% python3 -q
>>> import numpy as np
>>> import numpy.linalg as la
>>> np.set_printoptions(suppress=True, linewidth=100)
>>> data = np.load("run19.npy")
>>> data.round(1) + 0
array([[-0.2,  0.7, -0.6,  0.2],
       [-0.2, -0.1, -0.2, -0.9],
       [-0.6, -0.6, -0.4,  0.3],
       [-0.8,  0.3,  0.6,  0. ]])
>>> x = np.array([5, 2, 3, -2])
>>> np.round(data.T @ (data @ x), 1)
array([ 5.,  2.,  3., -2.])
>>> 4 - la.matrix_rank(data - np.eye(4), tol=1e-8)
np.int64(1)
>>> np.round(la.inv(data), 1) + 0
array([[-0.2, -0.2, -0.6, -0.8],
       [ 0.7, -0.1, -0.6,  0.3],
       [-0.6, -0.2, -0.4,  0.6],
       [ 0.2, -0.9,  0.3,  0. ]])
>>> np.round(np.sort(np.abs(np.degrees(np.angle(la.eigvals(data))))), 1)
array([  0. , 111.9, 111.9, 180. ])
>>> round(la.norm(x), 1), round(la.norm(data @ x), 1)
(np.float64(6.5), np.float64(6.5))
>>> [p for p in range(1, 25) if np.allclose(la.matrix_power(data, p), np.eye(4))]
[]
>>> u = np.array([-6, 2, 6, 1])
>>> Y = data + np.outer(u, np.eye(4)[0])
>>> la.matrix_rank(Y - data)
np.int64(1)
>>> round(la.det(data), 1)
np.float64(-1.0)
>>> la.determinant(data)
Traceback (most recent call last):
  File "<python-input-16>", line 1, in <module>
    la.determinant(data)
    ^^^^^^^^^^^^^^
AttributeError: module 'numpy.linalg' has no attribute 'determinant'
>>> np.round((data - data.T) / 2, 1) + 0
array([[ 0. ,  0.5,  0. ,  0.5],
       [-0.5,  0. ,  0.2, -0.6],
       [ 0. , -0.2,  0. , -0.2],
       [-0.5,  0.6,  0.2,  0. ]])
>>> np.round(np.sort(np.abs(la.eigvals(data))), 1)
array([1., 1., 1., 1.])
>>> np.allclose(data @ data.T, data.T @ data)
True
>>> np.round((data + data.T) / 2, 1) + 0
array([[-0.2,  0.3, -0.6, -0.3],
       [ 0.3, -0.1, -0.4, -0.3],
       [-0.6, -0.4, -0.4,  0.4],
       [-0.3, -0.3,  0.4,  0. ]])
>>> np.round(np.abs(la.eigvals(data)).max(), 1)
np.float64(1.0)
>>> rng = np.random.default_rng(178341)
>>> labels = rng.permutation(4)
>>> Y = data[:, labels] * rng.choice([-1, 1], 4)
>>> Y.round(1) + 0
array([[-0.2, -0.7,  0.2, -0.6],
       [-0.2,  0.1, -0.9, -0.2],
       [-0.6,  0.6,  0.3, -0.4],
       [-0.8, -0.3,  0. ,  0.6]])
>>> left, _, vt = la.svd(data.T @ Y)
>>> np.round(left @ vt, 1) + 0
array([[ 1.,  0.,  0.,  0.],
       [ 0., -1.,  0.,  0.],
       [ 0.,  0.,  0.,  1.],
       [ 0.,  0.,  1.,  0.]])
>>> labels
array([0, 1, 3, 2])
>>> M = np.array([[-2, -2, -2, -2, -2],
...     [-2, -4, -4, -4, -4],
...     [-2, -4, -6, -6, -6],
...     [-2, -4, -6, -8, -8],
...     [-2, -4, -6, -8, -10]])
>>> # symmetric
>>> M @ M
array([[ 20,  36,  48,  56,  60],
       [ 36,  68,  92, 108, 116],
       [ 48,  92, 128, 152, 164],
       [ 56, 108, 152, 184, 200],
       [ 60, 116, 164, 200, 220]])
>>> round(la.det(M), 1)
np.float64(-32.0)
>>> la.matrix_power(M, 2)
array([[ 20,  36,  48,  56,  60],
       [ 36,  68,  92, 108, 116],
       [ 48,  92, 128, 152, 164],
       [ 56, 108, 152, 184, 200],
       [ 60, 116, 164, 200, 220]])
>>> np.round(np.sort(np.abs(la.eigvals(M))), 1)
array([ 0.5,  0.7,  1.2,  2.9, 24.7])
>>> vals, vecs = la.eig(M)
>>> np.round(M @ vecs[:, 0] - vals[0] * vecs[:, 0], 1) + 0
array([0., 0., 0., 0., 0.])
>>> vals.round(1)
array([-24.7,  -2.9,  -1.2,  -0.7,  -0.5])
>>> round(np.prod(vals), 1)
np.float64(-32.0)
>>> m1 = np.array([[-2, 2, 1, 1, -3, 1, 1, 1],
...     [1, 1, 0, -1, 0, 2, -2, 0],
...     [1, -3, -1, -3, 0, -2, -3, 1],
...     [2, 1, -1, -3, -1, 3, 3, 1],
...     [2, -2, -1, 0, -1, 2, -2, 0],
...     [3, 0, -1, 3, 2, 1, -2, 2],
...     [-1, -1, -2, -2, 1, -2, -3, -3],
...     [2, 1, 0, 3, -3, -2, -3, -2]])
>>> m1
array([[-2,  2,  1,  1, -3,  1,  1,  1],
       [ 1,  1,  0, -1,  0,  2, -2,  0],
       [ 1, -3, -1, -3,  0, -2, -3,  1],
       [ 2,  1, -1, -3, -1,  3,  3,  1],
       [ 2, -2, -1,  0, -1,  2, -2,  0],
       [ 3,  0, -1,  3,  2,  1, -2,  2],
       [-1, -1, -2, -2,  1, -2, -3, -3],
       [ 2,  1,  0,  3, -3, -2, -3, -2]])
>>> q, r_ = la.qr(m1)
>>> np.round(q @ r_, 1) + 0
array([[-2.,  2.,  1.,  1., -3.,  1.,  1.,  1.],
       [ 1.,  1.,  0., -1.,  0.,  2., -2.,  0.],
       [ 1., -3., -1., -3.,  0., -2., -3.,  1.],
       [ 2.,  1., -1., -3., -1.,  3.,  3.,  1.],
       [ 2., -2., -1.,  0., -1.,  2., -2.,  0.],
       [ 3.,  0., -1.,  3.,  2.,  1., -2.,  2.],
       [-1., -1., -2., -2.,  1., -2., -3., -3.],
       [ 2.,  1.,  0.,  3., -3., -2., -3., -2.]])
>>> round(abs(r_[0, 0]), 1), np.round(la.norm(m1[:, 0]), 1)
(np.float64(5.3), np.float64(5.3))
>>> np.round(np.abs(np.diag(r_)), 1)
array([5.3, 4.5, 2.1, 5.2, 4.5, 4.1, 4.1, 2.9])
>>> q.round(1) + 0
array([[-0.4, -0.4,  0.1,  0.1, -0.5, -0.3, -0.2,  0.6],
       [ 0.2, -0.3,  0. , -0.4,  0.1,  0. , -0.9, -0.1],
       [ 0.2,  0.6, -0.1, -0.3, -0.2,  0.3, -0.2,  0.5],
       [ 0.4, -0.3,  0.4, -0.6, -0.1, -0.1,  0.4,  0.1],
       [ 0.4,  0.4, -0.1,  0.1, -0.4, -0.7, -0.1, -0.3],
       [ 0.6, -0.1,  0.1,  0.5,  0.4, -0.1,  0. ,  0.5],
       [-0.2,  0.3,  0.9,  0.2, -0.1,  0.1, -0.2, -0.1],
       [ 0.4, -0.3, -0.1,  0.3, -0.6,  0.5,  0. , -0.2]])
>>> labels = rng.permutation(8)
>>> labels
array([6, 4, 7, 3, 0, 1, 5, 2])
>>> Y = q[labels][:, labels]
>>> Y.round(1) + 0
array([[-0.2, -0.1, -0.1,  0.2, -0.2,  0.3,  0.1,  0.9],
       [-0.1, -0.4, -0.3,  0.1,  0.4,  0.4, -0.7, -0.1],
       [ 0. , -0.6, -0.2,  0.3,  0.4, -0.3,  0.5, -0.1],
       [ 0.4, -0.1,  0.1, -0.6,  0.4, -0.3, -0.1,  0.4],
       [-0.2, -0.5,  0.6,  0.1, -0.4, -0.4, -0.3,  0.1],
       [-0.9,  0.1, -0.1, -0.4,  0.2, -0.3,  0. ,  0. ],
       [ 0. ,  0.4,  0.5,  0.5,  0.6, -0.1, -0.1,  0.1],
       [-0.2, -0.2,  0.5, -0.3,  0.2,  0.6,  0.3, -0.1]])
>>> np.round(np.sort(np.abs(la.eigvals(Y))), 1)
array([1., 1., 1., 1., 1., 1., 1., 1.])
>>> np.allclose(Y, q)
False
>>> Y = m1 ** -1
Traceback (most recent call last):
  File "<python-input-52>", line 1, in <module>
    Y = m1 ** -1
        ~~~^^~~~
ValueError: Integers to negative integer powers are not allowed.
>>> Y = la.inv(m1)
>>> round(float(la.slogdet(m1)[0]), 1)
1.0
>>> np.round(la.det(m1) * Y, 1) + 0
array([[-12882.,   3114.,   1698.,   5688.,  -2730.,  -1146.,  -8196.,   8400.],
       [  4938.,   9324.,   -732.,   5958., -15780.,   5964.,   4764.,   3900.],
       [-16032.,  19314.,   1248., -12537.,  -2280., -16671., -21921.,   2550.],
       [  2784.,  -8568.,  -6126.,  -3906.,   5610.,   5502.,    852.,    600.],
       [ -8880.,   5310.,  -3480.,  -3555.,  -5550.,   3135.,    285.,  -5250.],
       [  1494.,   6912.,  -7416.,  -1971.,  12060.,  -1593.,    207.,  -5850.],
       [ -3870., -11610.,  -3870.,   5805.,      0.,  -1935.,  -1935.,      0.],
       [ 11394.,  -2538.,  10584.,   1404.,  -5940.,   9882.,  -2268.,  -4050.]])
>>> np.round(m1 @ Y, 1) + 0
array([[1., 0., 0., 0., 0., 0., 0., 0.],
       [0., 1., 0., 0., 0., 0., 0., 0.],
       [0., 0., 1., 0., 0., 0., 0., 0.],
       [0., 0., 0., 1., 0., 0., 0., 0.],
       [0., 0., 0., 0., 1., 0., 0., 0.],
       [0., 0., 0., 0., 0., 1., 0., 0.],
       [0., 0., 0., 0., 0., 0., 1., 0.],
       [0., 0., 0., 0., 0., 0., 0., 1.]])
>>> Y.round(1) + 0
array([[-0.2,  0.1,  0. ,  0.1,  0. ,  0. , -0.1,  0.1],
       [ 0.1,  0.2,  0. ,  0.1, -0.3,  0.1,  0.1,  0.1],
       [-0.3,  0.3,  0. , -0.2,  0. , -0.3, -0.4,  0. ],
       [ 0. , -0.1, -0.1, -0.1,  0.1,  0.1,  0. ,  0. ],
       [-0.2,  0.1, -0.1, -0.1, -0.1,  0.1,  0. , -0.1],
       [ 0. ,  0.1, -0.1,  0. ,  0.2,  0. ,  0. , -0.1],
       [-0.1, -0.2, -0.1,  0.1,  0. ,  0. ,  0. ,  0. ],
       [ 0.2,  0. ,  0.2,  0. , -0.1,  0.2,  0. , -0.1]])
>>> round(float(la.cond(m1)), 1)
6.6
